$ python -q
>>> import numpy as np
>>> np.set_printoptions(precision=3, suppress=True, linewidth=100)
>>> arr = np.array([[0, 1, 0, 1], [1, 0, 0, 0], [0, 0, 0, 0], [1, 0, 0, 0]])
>>> round(np.linalg.norm(arr, 2) / np.linalg.norm(arr), 3)
np.float64(0.707)
>>> np.argsort(-np.linalg.norm(arr, axis=0).round(6), kind="stable")[:3]
array([0, 1, 3])
>>> np.linalg.matrix_rank(arr, rtol=0.1)
np.int64(2)
>>> vals, evecs = np.linalg.eigh(arr)
>>> vec = np.array([-1, -2, -2, -1])
>>> np.linalg.eigvalsh(arr[1:, 1:])
array([0., 0., 0.])
>>> u = np.array([4, 4, -1, 5])
>>> g = np.array([5, 0, 2])
>>> feats = np.outer(u, g)
>>> print(feats)
[[20  0  8]
 [20  0  8]
 [-5  0 -2]
 [25  0 10]]
>>> W = np.array([[0, 3], [1, 1], [2, 0]])
>>> b = np.array([-3, 3])
>>> H = np.maximum(feats @ W + b, 0)
>>> np.linalg.matrix_rank(H)
np.int64(2)
>>> (H > 0).astype(int)
array([[1, 1],
       [1, 1],
       [0, 0],
       [1, 1]])
>>> H
array([[13, 63],
       [13, 63],
       [ 0,  0],
       [17, 78]])
>>> print((H > 0).mean(axis=0))
[0.75 0.75]
>>> W2 = np.array([[4, 0], [3, 1]])
>>> print(W @ W2)
[[9 3]
 [7 1]
 [8 0]]
>>> H @ W2
array([[241,  63],
       [241,  63],
       [  0,   0],
       [302,  78]])
>>> M2 = H[0, 0] * H[1:] - np.outer(H[1:, 0], H[0])
>>> M2
array([[  0,   0],
       [  0,   0],
       [  0, -57]])
>>> H[:, 0] / H[0, 0]
array([1.   , 1.   , 0.   , 1.308])
>>> np.linalg.matrix_rank(M2), np.linalg.matrix_rank(H)
(np.int64(1), np.int64(2))
>>> round(float(np.linalg.norm(feats, 2) / np.linalg.norm(feats)), 3)
1.0
>>> [round(float(x), 3) for x in np.linalg.svd(feats, compute_uv=False)[:3]]
[41.012, 0.0, 0.0]
>>> K = np.load("case5.npy")
>>> print(K)
[[-2.825 -1.009]
 [-0.706  1.978]]
>>> Q, R = np.linalg.qr(K)
>>> Q @ R
array([[-2.825, -1.009],
       [-0.706,  1.978]])
>>> np.allclose(R.T @ R, K.T @ K)
True
>>> round(float(abs(R[0, 0])), 3), round(np.linalg.norm(K[:, 0]), 3)
(2.912, np.float64(2.912))
>>> np.round(np.trace(Q @ Q.T), 3)
np.float64(2.0)
>>> np.round(Q.T @ Q, 3) + 0
array([[1., 0.],
       [0., 1.]])
>>> Q.shape, R.shape
((2, 2), (2, 2))
>>> u = np.array([5, 0])
>>> M2 = K + np.outer(u, np.eye(2)[1])
>>> np.linalg.matrix_rank(np.linalg.inv(M2) - np.linalg.inv(K), tol=1e-8)
np.int64(1)
>>> print(np.linalg.matrix_rank(M2 - K))
1
>>> vals, evecs = np.linalg.eig(K)
>>> print(vals)
[-2.969  2.122]
>>> np.sort(np.linalg.eigvals(K @ K))
array([4.503, 8.815])
>>> np.sort(np.linalg.eigvals(np.linalg.inv(K)))
array([-0.337,  0.471])
>>> np.round(K @ evecs[:, 0] - vals[0] * evecs[:, 0], 3) + 0
array([0., 0.])
>>> rng = np.random.default_rng(797)
>>> labels = rng.permutation(4)
>>> labels
array([1, 2, 0, 3])
>>> M2 = arr[labels][:, labels]
>>> np.allclose(M2, arr)
False
>>> np.trace(M2)
np.int64(0)
>>> print(np.round(np.sort(np.abs(np.linalg.eigvals(M2))), 3) + 0)
[0.    0.    1.414 1.414]
>>> print(np.round(np.linalg.det(M2), 3), np.round(np.linalg.det(arr[labels]), 3))
0.0 0.0
>>> E = np.array([[5.0, 1.0, 1.0], [1.0, 5.0, 1.0], [1.0, 1.0, 5.0]])
>>> # symmetric
>>> proj = np.triu(np.array([[-2, 1, 1], [5, 1, 1], [3, -1, 1]]), 1) + np.eye(3)
>>> M2 = proj @ E @ np.linalg.inv(proj)
>>> np.trace(M2), np.trace(E)
(np.float64(15.0), np.float64(15.0))
>>> np.round(np.linalg.det(M2), 3)
np.float64(112.0)
>>> vals, evecs = np.linalg.eig(E)
>>> np.sort(np.linalg.eigvals(E @ E))
array([16., 16., 49.])
>>> labels = rng.permutation(3)
>>> labels
array([2, 0, 1])
>>> M2 = E[labels][:, labels]
>>> print(M2)
[[5. 1. 1.]
 [1. 5. 1.]
 [1. 1. 5.]]
>>> np.sort(np.abs(np.linalg.eigvals(M2)))
array([4., 4., 7.])
>>> print(np.diag(M2))
[5. 5. 5.]
>>> A = np.loadtxt("data.csv", delimiter=",")
>>> A
array([[0., 1., 0., 0.],
       [1., 0., 0., 0.],
       [0., 0., 0., 1.],
       [0., 0., 1., 0.]])
>>> vals, evecs = np.linalg.eigh(A)
>>> vec = np.array([-3, -6, 9, 8])
>>> evecs * np.maximum(vals, 0) @ evecs.T
array([[0.5, 0.5, 0. , 0. ],
       [0.5, 0.5, 0. , 0. ],
       [0. , 0. , 0.5, 0.5],
       [0. , 0. , 0.5, 0.5]])
>>> np.abs(A).sum(axis=1).max(), np.abs(vals).max()
(np.float64(1.0), np.float64(1.0))
>>> round(vec @ A @ vec / (vec @ vec), 3), vals[0], vals[-1]
(np.float64(0.947), np.float64(-1.0), np.float64(1.0))
>>> vals, evecs = np.linalg.eig(A)
>>> np.sort(np.linalg.eigvals(np.linalg.inv(A)))
array([-1., -1.,  1.,  1.])
>>> vals
array([ 1., -1.,  1., -1.])
>>> A @ evecs[:, 0] - vals[0] * evecs[:, 0]
array([0., 0., 0., 0.])
>>> np.sort(np.linalg.eigvals(A.T))
array([-1., -1.,  1.,  1.])
>>> round(float(np.linalg.det(A.T)), 3)
1.0
>>> np.round(np.linalg.det(A[::-1]), 3)
np.float64(1.0)
>>> np.einsum("ii->", A)
np.float64(0.0)
>>> round(np.linalg.det(2 * A), 3), round(float(np.linalg.det(A)), 3)
(np.float64(16.0), 1.0)
>>> print(np.kron(np.eye(2, dtype=int), A))
[[0. 1. 0. 0. 0. 0. 0. 0.]
 [1. 0. 0. 0. 0. 0. 0. 0.]
 [0. 0. 0. 1. 0. 0. 0. 0.]
 [0. 0. 1. 0. 0. 0. 0. 0.]
 [0. 0. 0. 0. 0. 1. 0. 0.]
 [0. 0. 0. 0. 1. 0. 0. 0.]
 [0. 0. 0. 0. 0. 0. 0. 1.]
 [0. 0. 0. 0. 0. 0. 1. 0.]]
>>> vals, evecs = np.linalg.eigh(A)
>>> np.linalg.eigvalsh(A + -1 * np.eye(4))
array([-2., -2.,  0.,  0.])
>>> vals.sum(), np.trace(A)
(np.float64(0.0), np.float64(0.0))
>>> np.round(evecs @ np.diag(vals) @ evecs.T, 3) + 0
array([[0., 1., 0., 0.],
       [1., 0., 0., 0.],
       [0., 0., 0., 1.],
       [0., 0., 1., 0.]])
>>> np.round(evecs.T @ evecs, 3) + 0
array([[1., 0., 0., 0.],
       [0., 1., 0., 0.],
       [0., 0., 1., 0.],
       [0., 0., 0., 1.]])
>>> np.round(evecs.T @ A @ evecs, 3) + 0
array([[-1.,  0.,  0.,  0.],
       [ 0., -1.,  0.,  0.],
       [ 0.,  0.,  1.,  0.],
       [ 0.,  0.,  0.,  1.]])
>>> np.unique(vals.round(6) + 0, return_counts=True)[1]
array([2, 2])
>>> Q, _ = np.linalg.qr(np.array([[-0.1, -0.6, 0.2], [1.1, 0.8, 0.5], [0.8, -0.1, 1.0]]))
>>> X = Q[:, :3]
>>> print(X)
[[-0.073 -0.708 -0.703]
 [ 0.807  0.372 -0.459]
 [ 0.587 -0.6    0.543]]
>>> vec = np.array([2, -2, 1, -2])
>>> A.T @ (A @ vec)
array([ 2., -2.,  1., -2.])
>>> np.linalg.inv(A)
array([[0., 1., 0., 0.],
       [1., 0., 0., 0.],
       [0., 0., 0., 1.],
       [0., 0., 1., 0.]])
>>> print(np.sort(np.abs(np.degrees(np.angle(np.linalg.eigvals(A))))))
[  0.   0. 180. 180.]
>>> 4 - np.linalg.matrix_rank(A - np.eye(4), tol=1e-8)
np.int64(2)
>>> np.round(np.linalg.det(A), 3)
np.float64(1.0)
>>> print(np.abs(np.linalg.eigvals(A)))
[1. 1. 1. 1.]
>>> [p for p in range(1, 25) if np.allclose(np.linalg.matrix_power(A, p), np.eye(4))]
[2, 4, 6, 8, 10, 12, 14, 16, 18, 20, 22, 24]
>>> Q, R = np.linalg.qr(X)
>>> np.round(Q.T @ Q, 3) + 0
array([[1., 0., 0.],
       [0., 1., 0.],
       [0., 0., 1.]])
>>> print(Q.shape, R.shape)
(3, 3) (3, 3)
>>> abs(R[0, 0]), round(np.linalg.norm(X[:, 0]), 3)
(np.float64(1.0), np.float64(1.0))
>>> u = np.array([1, 0, 1])
>>> data = np.outer(rng.normal(size=19), u) + 0.3 * rng.normal(size=(19, 3))
>>> data
array([[-0.327, -0.435, -0.079],
       [ 3.349,  0.19 ,  3.427],
       [ 0.026,  0.106, -0.52 ],
       [-0.16 , -0.445,  0.026],
       [ 0.618,  0.218,  0.841],
       [ 0.338, -0.107,  0.212],
       [-1.164,  0.502, -1.072],
       [ 0.079,  0.055,  0.112],
       [ 1.493,  0.208,  1.612],
       [ 0.975,  0.343,  1.041],
       [-3.055,  0.096, -2.561],
       [-0.812,  0.302, -1.488],
       [ 0.995, -0.004,  1.491],
       [ 1.028, -0.181,  0.527],
       [ 2.026, -0.362,  2.479],
       [ 0.505, -0.071,  0.612],
       [ 0.478,  0.446,  0.414],
       [-0.089, -0.332, -0.16 ],
       [-1.471, -0.045, -1.562]])
>>> W = np.array([[-2, -3, 3], [2, 3, -3], [0, -3, -1]])
>>> b = np.array([2, 2, 3])
>>> H = np.maximum(data @ W + b, 0)
>>> np.linalg.matrix_rank(H)
np.int64(3)
>>> W2 = np.array([[2, -9], [0, 5], [6, 0]])
>>> print((H @ W2).round(6).argmax(axis=1))
[0 0 0 0 0 0 0 0 0 0 1 0 0 0 0 0 0 0 0]
>>> Uu, sigma, vt = np.linalg.svd(data, full_matrices=False)
>>> (sigma > 1e-8).sum()
np.int64(3)
>>> Uu.shape, sigma.shape, vt.shape
((19, 3), (3,), (3, 3))
>>> sigma
array([8.503, 1.249, 0.928])
>>> np.round(Uu.T @ Uu, 3) + 0
array([[1., 0., 0.],
       [0., 1., 0.],
       [0., 0., 1.]])
>>> m1 = np.loadtxt("a.csv", delimiter=",")
>>> m1
array([[0., 1., 0.],
       [1., 0., 1.],
       [0., 1., 0.]])
>>> # rows 0 and 2 are equal
>>> proj = np.triu(np.array([[2, -3, 2], [-8, -2, -8], [9, 3, 6]]), 1) + np.eye(3)
>>> M2 = proj @ m1 @ np.linalg.inv(proj)
>>> np.round(np.poly(M2), 3) + 0
array([ 1.,  0., -2.,  0.])
